$ python3 -q
>>> import numpy as np
>>> from numpy import linalg as LA
>>> np.set_printoptions(precision=2, suppress=True, linewidth=160, sign=" ")
>>> X = np.load("mat.npy")
>>> X
array([[ -9.02,   3.01, -12.01,  -6.  ,  -9.01,  -0.02,  -5.99],
       [-23.98,   7.98, -32.  , -15.99, -23.99,  -0.02, -16.  ]])
>>> Uu, sig, Vh = LA.svd(X)
>>> np.argmax(sig[:-1] / (sig[1:] + 1e-6)) + 1
np.int64(1)
>>> A2 = Uu[:, :1] @ np.diag(sig[:1]) @ Vh[:1]
>>> A2
array([[ -9.01,   3.  , -12.01,  -6.  ,  -9.01,  -0.01,  -6.01],
       [-23.99,   7.98, -32.  , -15.99, -23.99,  -0.02, -15.99]])
>>> LA.matrix_rank(A2)
np.int64(1)
>>> LA.matrix_rank(X, rtol=0.05)
np.int64(1)
>>> rng = np.random.default_rng(40192)
>>> A2 = X + rng.integers(-2, 3, (2, 1)) @ rng.integers(-2, 3, (1, 7))
>>> A2
array([[-11.02,   3.01, -14.01,  -6.  ,  -9.01,   1.98,  -6.99],
       [-25.98,   7.98, -34.  , -15.99, -23.99,   1.98, -17.  ]])
>>> A2 - X
array([[-2.,  0., -2.,  0.,  0.,  2., -1.],
       [-2.,  0., -2.,  0.,  0.,  2., -1.]])
>>> A2 = np.array([[-3, -1, 3],
...     [4, -1, 2],
...     [5, -5, 1],
...     [-4, 2, -5],
...     [-5, 4, 5],
...     [5, -5, 5],
...     [3, -3, -2]])
>>> A2.T @ X.T
array([[ 30.03,  79.67],
       [ 36.09,  96.16],
       [-36.22, -96.08]])
>>> LA.matrix_rank(X @ A2)
np.int64(2)
>>> np.vstack([X, A2.T]).shape
(5, 7)
>>> np.einsum("ij->j", X)
array([-33.  ,  10.99, -44.01, -21.99, -33.  ,  -0.04, -21.99])
>>> np.einsum("ij,ij->i", X, X)
array([  387.72,  2749.92])
>>> X @ A2
array([[ 30.03,  36.09, -36.22],
       [ 79.67,  96.16, -96.08]])
>>> LA.matrix_rank(np.vstack([X, A2.T]))
np.int64(5)
>>> LA.matrix_rank(X, rtol=0.1)
np.int64(1)
>>> np.round(LA.norm(X, 2) / LA.norm(X), 2)
np.float64(1.0)
>>> F = np.loadtxt("x.csv", delimiter=",")
>>> F
array([[ 10., -23.,   2.,  13.],
       [  2.,  -9.,   2.,   7.],
       [ -6.,  15.,   2.,  -9.],
       [  2., -14.,   2.,  12.]])
>>> z = rng.permutation(4)
>>> z
array([ 0,  1,  2,  3])
>>> A2 = F[z][:, z]
>>> np.round(np.sort(np.abs(LA.eigvals(A2))), 2) + 0
array([ 0.,  2.,  5.,  8.])
>>> np.abs(np.diag(LA.qr(F)[1])) > 1e-9
array([ True,  True,  True, False])
>>> round(float(np.trace(LA.pinv(F) @ F)), 2)
3.0
>>> F @ LA.pinv(F) @ F
array([[ 10., -23.,   2.,  13.],
       [  2.,  -9.,   2.,   7.],
       [ -6.,  15.,   2.,  -9.],
       [  2., -14.,   2.,  12.]])
>>> np.allclose(F[:-1].T @ LA.lstsq(F[:-1].T, F[-1])[0], F[-1])
True
>>> Uu, sig, Vh = LA.svd(F)
>>> vecs = Vh[:(sig > 1e-8).sum()]
>>> x0 = F[1] + -1 * F[2] + rng.integers(2) * np.eye(4)[1]
>>> x0
array([  8., -23.,   0.,  16.])
>>> LA.matrix_rank(np.vstack([F, x0]))
np.int64(4)
>>> A2 = F + rng.integers(-2, 3, (4, 3)) @ rng.integers(-2, 3, (3, 4))
>>> A2
array([[ 16., -21.,   6.,  15.],
       [  5.,  -8.,   6.,   6.],
       [ -4.,  17.,   5., -14.],
       [  2., -13.,   4.,   7.]])
>>> np.abs(A2 - F).sum(axis=1)
array([ 14.,   9.,  12.,   8.])
>>> f = np.array([2, 7])
>>> M = -2 * np.eye(2) + np.outer(f, f)
>>> M
array([[  2.,  14.],
       [ 14.,  47.]])
>>> vals, vecs = LA.eig(M)
>>> np.sort(LA.eigvals(M @ M))
array([    4.,  2601.])
>>> np.round(M @ vecs[:, 0] - vals[0] * vecs[:, 0], 2) + 0
array([ 0.,  0.])
>>> Uu, sig, Vh = LA.svd(M)
>>> sig
array([ 51.,   2.])
>>> A2 = Uu[:, :1] @ np.diag(sig[:1]) @ Vh[:1]
>>> round(float(LA.norm(M - A2, 2)), 2), round(float(sig[1]), 2)
(2.0, 2.0)
>>> A2
array([[  3.85,  13.47],
       [ 13.47,  47.15]])
>>> round(np.abs(M - A2).max(), 2)
np.float64(1.85)
>>> np.all(LA.eigvalsh(M) > 0)
np.False_
>>> try:
...     LA.cholesky(M)
... except LA.LinAlgError as e:
...     print(e)
... 
Matrix is not positive definite
>>> J = np.array([[0, 2, 1], [0, 0, 0], [3, 0, 1], [2, 1, 0], [2, 1, 3], [1, 0, 2]])
>>> J[-1] = J[0] + 5 * J[1]
>>> J
array([[ 0,  2,  1],
       [ 0,  0,  0],
       [ 3,  0,  1],
       [ 2,  1,  0],
       [ 2,  1,  3],
       [ 0,  2,  1]])
>>> x0 = np.array([0, 0, 9])
>>> rhs = J @ x0
>>> np.round(LA.pinv(J) @ J, 2) + 0
array([[ 1.,  0.,  0.],
       [ 0.,  1.,  0.],
       [ 0.,  0.,  1.]])
>>> rhs
array([  9,   0,   9,   0,  27,   9])
>>> rhs = rhs + 0.1 * rng.normal(size=6)
>>> rhs
array([ 9.11, -0.03,  9.2 ,  0.09, 27.03,  9.14])
>>> beta, *_ = LA.lstsq(J, rhs)
>>> beta
array([ 0.05,  0.06,  8.97])
>>> [round(float(LA.norm(LA.solve(J.T @ J + lam * np.eye(3), J.T @ rhs))), 2) for lam in (0, 1, 10, 100)]
[8.97, 7.56, 4.39, 1.19]
>>> round(float(LA.norm(rhs - J @ beta)), 2)
0.13
>>> beta.round()
array([ 0.,  0.,  9.])
>>> np.round(J.T @ (rhs - J @ beta), 2) + 0
array([ 0.,  0.,  0.])
>>> Q, r_ = LA.qr(J)
>>> np.abs(np.diag(r_))
array([ 4.12,  3.01,  2.15])
>>> r_
array([[-4.12, -0.97, -2.18],
       [ 0.  , -3.01, -1.62],
       [ 0.  ,  0.  ,  2.15]])
>>> np.round(Q @ r_, 2) + 0
array([[ 0.,  2.,  1.],
       [ 0.,  0.,  0.],
       [ 3.,  0.,  1.],
       [ 2.,  1.,  0.],
       [ 2.,  1.,  3.],
       [ 0.,  2.,  1.]])
>>> np.round(Q.T @ Q, 2) + 0
array([[ 1.,  0.,  0.],
       [ 0.,  1.,  0.],
       [ 0.,  0.,  1.]])
>>> Q.shape, r_.shape
((6, 3), (3, 3))
>>> Q.round(2) + 0
array([[ 0.  , -0.66, -0.04],
       [ 0.  ,  0.  ,  0.  ],
       [-0.73,  0.23, -0.1 ],
       [-0.49, -0.18, -0.63],
       [-0.49, -0.18,  0.77],
       [ 0.  , -0.66, -0.04]])
>>> vals, vecs = LA.eig(r_)
>>> np.sort(LA.eigvals(r_.T))
array([-4.12, -3.01,  2.15])
>>> r_ @ vecs[:, 0] - vals[0] * vecs[:, 0]
array([ 0.,  0.,  0.])
>>> mat = np.load("dump.npy")
>>> mat.round(2) + 0
array([[ 0.81,  0.02, -0.32,  0.07,  0.01,  0.21, -0.02,  0.06],
       [ 0.02,  1.  ,  0.03, -0.01,  0.  , -0.02,  0.  , -0.01],
       [-0.32,  0.03,  0.47,  0.12,  0.02,  0.35, -0.03,  0.1 ],
       [ 0.07, -0.01,  0.12,  0.97, -0.01, -0.08,  0.01, -0.02],
       [ 0.01,  0.  ,  0.02, -0.01,  1.  , -0.02,  0.  ,  0.  ],
       [ 0.21, -0.02,  0.35, -0.08, -0.02,  0.77,  0.02, -0.06],
       [-0.02,  0.  , -0.03,  0.01,  0.  ,  0.02,  1.  ,  0.  ],
       [ 0.06, -0.01,  0.1 , -0.02,  0.  , -0.06,  0.  ,  0.98]])
>>> C2 = mat.T @ mat
>>> np.round(LA.eigvalsh(C2)[::-1], 2) + 0
array([ 1.,  1.,  1.,  1.,  1.,  1.,  1.,  0.])
>>> C2.round(2) + 0
array([[ 0.81,  0.02, -0.32,  0.07,  0.01,  0.21, -0.02,  0.06],
       [ 0.02,  1.  ,  0.03, -0.01,  0.  , -0.02,  0.  , -0.01],
       [-0.32,  0.03,  0.47,  0.12,  0.02,  0.35, -0.03,  0.1 ],
       [ 0.07, -0.01,  0.12,  0.97, -0.01, -0.08,  0.01, -0.02],
       [ 0.01,  0.  ,  0.02, -0.01,  1.  , -0.02,  0.  ,  0.  ],
       [ 0.21, -0.02,  0.35, -0.08, -0.02,  0.77,  0.02, -0.06],
       [-0.02,  0.  , -0.03,  0.01,  0.  ,  0.02,  1.  ,  0.  ],
       [ 0.06, -0.01,  0.1 , -0.02,  0.  , -0.06,  0.  ,  0.98]])
>>> round(float(np.trace(C2)), 2), round(float((mat ** 2).sum()), 2)
(7.0, 7.0)
>>> (mat @ mat.T).shape
(8, 8)
>>> np.diag(C2)
array([ 0.81,  1.  ,  0.47,  0.97,  1.  ,  0.77,  1.  ,  0.98])
>>> LA.matrix_rank(C2)
np.int64(7)
>>> E = np.load("sample11.npy")
>>> E
array([[ -2.15,  -8.32,  -6.61],
       [ -3.22,   9.19, -21.41],
       [  0.42,  -8.37,  12.62],
       [  9.52,  -1.64, -12.93],
       [ -0.6 ,   5.97, -27.03],
       [ -6.24,  -8.6 , -11.38],
       [  0.31,  -3.14, -11.23],
       [  0.5 ,  -9.65,  11.67],
       [ -6.89,  -2.02,  14.48],
       [ -0.09,  -4.07,   2.76]])
>>> cent = E[[2, 3]].astype(float)
>>> for _ in range(4):
...     z = LA.norm(E[:, None] - cent, axis=-1).argmin(axis=1)
...     cent = np.array([E[z == j].mean(axis=0) for j in range(2)])
... 
>>> z
array([ 1,  1,  0,  1,  1,  1,  1,  0,  0,  0])
>>> cent[1] - cent[0]
array([  1.12,   4.94, -25.48])
>>> np.bincount(z)
array([ 4,  6])
